>>> import numpy as np
>>> np.set_printoptions(suppress=True, linewidth=100)
>>> tidy = lambda a: np.round(a, 1) + 0
>>> arr = np.loadtxt("x.csv", delimiter=",")
>>> arr
array([[ 3.,  2.,  2.,  1.],
       [ 0.,  3.,  3., -3.],
       [ 3.,  0.,  1., -3.],
       [-3., -1.,  0.,  1.],
       [ 3., -7., -7., 10.]])
>>> other = np.c_[arr[:, :3] @ np.array([[2, 3, 0], [0, 0, 1], [3, 0, 2]]), np.array([3, 0, 3, 2, 3])]
>>> other
array([[ 12.,   9.,   6.,   3.],
       [  9.,   0.,   9.,   0.],
       [  9.,   9.,   2.,   3.],
       [ -6.,  -9.,  -1.,   2.],
       [-15.,   9., -21.,   3.]])
>>> print(tidy(np.linalg.lstsq(arr, other[:, 0])[0]))
[2. 0. 3. 0.]
>>> tidy(np.linalg.norm(other - arr @ np.linalg.lstsq(arr, other)[0], axis=0))
array([0., 0., 0., 0.])
>>> np.linalg.matrix_rank(np.c_[arr, other])
np.int64(4)
>>> x0 = np.array([1, -1, 2, 3])
>>> rhs = other @ x0
>>> tidy(np.linalg.solve(other.T @ other, other.T @ rhs))
array([ 1., -1.,  2.,  3.])
>>> rng = np.random.default_rng(426074)
>>> rhs = rhs + 0.1 * rng.normal(size=5)
>>> tidy(rhs)
array([ 24.1,  26.9,  13.3,   7. , -57. ])
>>> coef, *_ = np.linalg.lstsq(other, rhs)
>>> coef.round()
array([ 1., -1.,  2.,  3.])
>>> print(tidy(np.linalg.norm(rhs - other @ coef)))
0.1
>>> other = arr / np.sqrt((arr ** 2).mean(axis=1, keepdims=True))
>>> np.linalg.matrix_rank(arr - arr.mean(axis=1, keepdims=True))
np.int64(3)
>>> tidy(other[2])
array([ 1.4,  0. ,  0.5, -1.4])
